In [1]: import numpy as np

In [2]: from numpy import linalg as LA

In [3]: np.set_printoptions(precision=2, suppress=True, linewidth=120, legacy="1.25")

In [4]: def rnd(a):
   ...:     return np.round(a, 2) + 0
   ...: 

In [5]: f = np.array([3, 3, 0, 0, 2, 2, 3, 0]) + 0.5

In [6]: W0 = np.eye(8) - 2 * np.outer(f, f) / (f @ f)

In [7]: W0
Out[7]: 
array([[ 0.51, -0.49, -0.07, -0.07, -0.35, -0.35, -0.49, -0.07],
       [-0.49,  0.51, -0.07, -0.07, -0.35, -0.35, -0.49, -0.07],
       [-0.07, -0.07,  0.99, -0.01, -0.05, -0.05, -0.07, -0.01],
       [-0.07, -0.07, -0.01,  0.99, -0.05, -0.05, -0.07, -0.01],
       [-0.35, -0.35, -0.05, -0.05,  0.75, -0.25, -0.35, -0.05],
       [-0.35, -0.35, -0.05, -0.05, -0.25,  0.75, -0.35, -0.05],
       [-0.49, -0.49, -0.07, -0.07, -0.35, -0.35,  0.51, -0.07],
       [-0.07, -0.07, -0.01, -0.01, -0.05, -0.05, -0.07,  0.99]])

In [8]: # orthonormal columns

In [9]: np.all(LA.eigvalsh(W0) > 0)
Out[9]: False

In [10]: LA.cholesky(W0)
LinAlgError: Matrix is not positive definite


In [11]: print([round(float(LA.det(W0[:i, :i])), 2) + 0 for i in range(1, 9)])
[0.51, 0.02, 0.01, 0.0, -0.25, -0.5, -0.99, -1.0]

In [12]: O, R = LA.qr(W0)

In [13]: rnd(np.abs(np.diag(R)))
Out[13]: array([1., 1., 1., 1., 1., 1., 1., 1.])

In [14]: rnd(R)
Out[14]: 
array([[-1.,  0.,  0.,  0.,  0.,  0.,  0.,  0.],
       [ 0., -1.,  0.,  0.,  0.,  0.,  0.,  0.],
       [ 0.,  0., -1.,  0.,  0.,  0.,  0.,  0.],
       [ 0.,  0.,  0., -1.,  0.,  0.,  0.,  0.],
       [ 0.,  0.,  0.,  0., -1.,  0.,  0.,  0.],
       [ 0.,  0.,  0.,  0.,  0., -1.,  0.,  0.],
       [ 0.,  0.,  0.,  0.,  0.,  0.,  1.,  0.],
       [ 0.,  0.,  0.,  0.,  0.,  0.,  0.,  1.]])

In [15]: rnd(O @ R)
Out[15]: 
array([[ 0.51, -0.49, -0.07, -0.07, -0.35, -0.35, -0.49, -0.07],
       [-0.49,  0.51, -0.07, -0.07, -0.35, -0.35, -0.49, -0.07],
       [-0.07, -0.07,  0.99, -0.01, -0.05, -0.05, -0.07, -0.01],
       [-0.07, -0.07, -0.01,  0.99, -0.05, -0.05, -0.07, -0.01],
       [-0.35, -0.35, -0.05, -0.05,  0.75, -0.25, -0.35, -0.05],
       [-0.35, -0.35, -0.05, -0.05, -0.25,  0.75, -0.35, -0.05],
       [-0.49, -0.49, -0.07, -0.07, -0.35, -0.35,  0.51, -0.07],
       [-0.07, -0.07, -0.01, -0.01, -0.05, -0.05, -0.07,  0.99]])

In [16]: rng = np.random.default_rng(96283)

In [17]: idx = rng.permutation(8)

In [18]: A2 = W0[:, idx] * rng.choice([-1, 1], 8)

In [19]: A2
Out[19]: 
array([[-0.07,  0.49, -0.49,  0.35, -0.35, -0.51,  0.07, -0.07],
       [-0.07,  0.49,  0.51,  0.35, -0.35,  0.49,  0.07, -0.07],
       [-0.01,  0.07, -0.07,  0.05, -0.05,  0.07,  0.01,  0.99],
       [ 0.99,  0.07, -0.07,  0.05, -0.05,  0.07,  0.01, -0.01],
       [-0.05,  0.35, -0.35, -0.75, -0.25,  0.35,  0.05, -0.05],
       [-0.05,  0.35, -0.35,  0.25,  0.75,  0.35,  0.05, -0.05],
       [-0.07, -0.51, -0.49,  0.35, -0.35,  0.49,  0.07, -0.07],
       [-0.01,  0.07, -0.07,  0.05, -0.05,  0.07, -0.99, -0.01]])

In [20]: left, _, Vh = LA.svd(W0.T @ A2)

In [21]: idx
Out[21]: array([3, 6, 1, 4, 5, 0, 7, 2])

In [22]: print(rnd(left @ Vh))
[[ 0.  0.  0.  0.  0. -1.  0.  0.]
 [ 0.  0.  1.  0.  0.  0.  0.  0.]
 [ 0.  0.  0.  0.  0.  0.  0.  1.]
 [ 1.  0.  0.  0.  0.  0.  0.  0.]
 [ 0.  0.  0. -1.  0.  0.  0.  0.]
 [ 0.  0.  0.  0.  1.  0.  0.  0.]
 [ 0. -1.  0.  0.  0.  0.  0.  0.]
 [ 0.  0.  0.  0.  0.  0. -1.  0.]]

In [23]: x = np.array([3, 1, 2, -1, 0, -1, -3, -1])

In [24]: a = np.maximum(A2 @ x, 0)

In [25]: rnd(np.maximum(A2 @ (3 * x), 0))
Out[25]: array([0.  , 0.96, 0.  , 8.28, 0.  , 0.  , 0.  , 8.28])

In [26]: np.flatnonzero(a > 1e-9)
Out[26]: array([1, 3, 7])

In [27]: rnd(np.tanh(A2 @ x))
Out[27]: array([-0.59,  0.31, -0.85,  0.99, -0.2 , -0.83, -0.99,  0.99])

In [28]: evals, V = LA.eigh(W0)

In [29]: x = np.array([1, 1, 2, 2, 2, 1, 2, 1])

In [30]: rnd(x @ W0 @ x / (x @ x)), rnd(evals[0]), evals[-1]
Out[30]: (-0.15, -1.0, 1.0)

In [31]: print(rnd(LA.eigvalsh(W0[1:, 1:])))
[-0.51  1.    1.    1.    1.    1.    1.  ]

In [32]: rnd(V * np.maximum(evals, 0) @ V.T)
Out[32]: 
array([[ 0.75, -0.24, -0.04, -0.04, -0.18, -0.18, -0.25, -0.04],
       [-0.24,  0.75, -0.04, -0.04, -0.18, -0.17, -0.24, -0.03],
       [-0.04, -0.04,  0.99,  0.  , -0.02, -0.02, -0.04, -0.01],
       [-0.04, -0.04,  0.  ,  0.99, -0.03, -0.02, -0.03,  0.  ],
       [-0.18, -0.18, -0.02, -0.03,  0.87, -0.12, -0.18, -0.02],
       [-0.18, -0.17, -0.02, -0.02, -0.12,  0.87, -0.18, -0.03],
       [-0.25, -0.24, -0.04, -0.03, -0.18, -0.18,  0.75, -0.04],
       [-0.04, -0.03, -0.01,  0.  , -0.02, -0.03, -0.04,  1.  ]])

In [33]: rnd(np.abs(W0).sum(axis=1).max()), np.abs(evals).max()
Out[33]: (2.4, 1.0)

In [34]: K = np.load("case10.npy")

In [35]: K
Out[35]: 
array([[ 1.1,  0. ,  2. , -2. , -1. , -1. ,  1. , -2. ,  3. ],
       [-1. , -2.9,  0. , -1. , -1. ,  1. , -2. , -2. , -2. ],
       [-1. ,  1. , -0.9,  3. , -2. ,  1. ,  0. ,  1. , -2. ],
       [ 0. , -3. , -1. , -2.9, -3. ,  3. ,  0. ,  1. ,  1. ],
       [ 1. , -2. ,  2. ,  2. ,  0.1,  1. ,  2. , -2. ,  2. ],
       [ 0. , -1. ,  3. , -2. , -2. ,  1.1, -3. ,  3. ,  2. ],
       [ 3. , -3. ,  2. , -2. , -2. , -3. ,  1.1,  0. ,  3. ],
       [ 3. ,  3. ,  1. ,  2. ,  2. ,  1. ,  2. , -0.9,  2. ],
       [ 1. ,  0. ,  2. , -2. , -1. , -1. ,  1. , -2. ,  3.1]])

In [36]: f = np.array([5, 5, 5, 4, 4, 1, 5, 3, 5])

In [37]: A2 = K + np.outer(f, np.eye(9)[6])

In [38]: A2
Out[38]: 
array([[ 1.1,  0. ,  2. , -2. , -1. , -1. ,  6. , -2. ,  3. ],
       [-1. , -2.9,  0. , -1. , -1. ,  1. ,  3. , -2. , -2. ],
       [-1. ,  1. , -0.9,  3. , -2. ,  1. ,  5. ,  1. , -2. ],
       [ 0. , -3. , -1. , -2.9, -3. ,  3. ,  4. ,  1. ,  1. ],
       [ 1. , -2. ,  2. ,  2. ,  0.1,  1. ,  6. , -2. ,  2. ],
       [ 0. , -1. ,  3. , -2. , -2. ,  1.1, -2. ,  3. ,  2. ],
       [ 3. , -3. ,  2. , -2. , -2. , -3. ,  6.1,  0. ,  3. ],
       [ 3. ,  3. ,  1. ,  2. ,  2. ,  1. ,  5. , -0.9,  2. ],
       [ 1. ,  0. ,  2. , -2. , -1. , -1. ,  6. , -2. ,  3.1]])

In [39]: LA.matrix_rank(A2 - K)
Out[39]: 1

In [40]: print(rnd(LA.det(A2) / LA.det(K)), rnd(1 + LA.solve(K, f)[6]))
-1.67 -1.67

In [41]: LA.matrix_rank(LA.inv(A2) - LA.inv(K), tol=1e-8)
Out[41]: 1

In [42]: O, V = LA.qr(K[:, :2])[0], LA.qr(K[:, 2:])[0]

In [43]: s = LA.svd(O.T @ V, compute_uv=False)

In [44]: print((s > 0.9).sum())
1

In [45]: left, s, Vh = LA.svd(K)

In [46]: np.argmax(s[:-1] / (s[1:] + 1e-6)) + 1
Out[46]: 8

In [47]: A2 = left[:, :8] @ np.diag(s[:8]) @ Vh[:8]

In [48]: LA.matrix_rank(K, rtol=0.05)
Out[48]: 8

In [49]: print(rnd(LA.norm(K - A2) / LA.norm(K)))
0.0

In [50]: print(LA.matrix_rank(A2))
8

In [51]: f = np.array([0, 2, 0])

In [52]: np.polyval(f, K[0])
Out[52]: array([ 2.2,  0. ,  4. , -4. , -2. , -2. ,  2. , -4. ,  6. ])

In [53]: np.cross(K[0, :3], K[1, :3])
Out[53]: array([ 5.8 , -2.  , -3.19])

In [54]: np.array([np.convolve(row, f, "same") for row in K])
Out[54]: 
array([[ 2.2,  0. ,  4. , -4. , -2. , -2. ,  2. , -4. ,  6. ],
       [-2. , -5.8,  0. , -2. , -2. ,  2. , -4. , -4. , -4. ],
       [-2. ,  2. , -1.8,  6. , -4. ,  2. ,  0. ,  2. , -4. ],
       [ 0. , -6. , -2. , -5.8, -6. ,  6. ,  0. ,  2. ,  2. ],
       [ 2. , -4. ,  4. ,  4. ,  0.2,  2. ,  4. , -4. ,  4. ],
       [ 0. , -2. ,  6. , -4. , -4. ,  2.2, -6. ,  6. ,  4. ],
       [ 6. , -6. ,  4. , -4. , -4. , -6. ,  2.2,  0. ,  6. ],
       [ 6. ,  6. ,  2. ,  4. ,  4. ,  2. ,  4. , -1.8,  4. ],
       [ 2. ,  0. ,  4. , -4. , -2. , -2. ,  2. , -4. ,  6.2]])
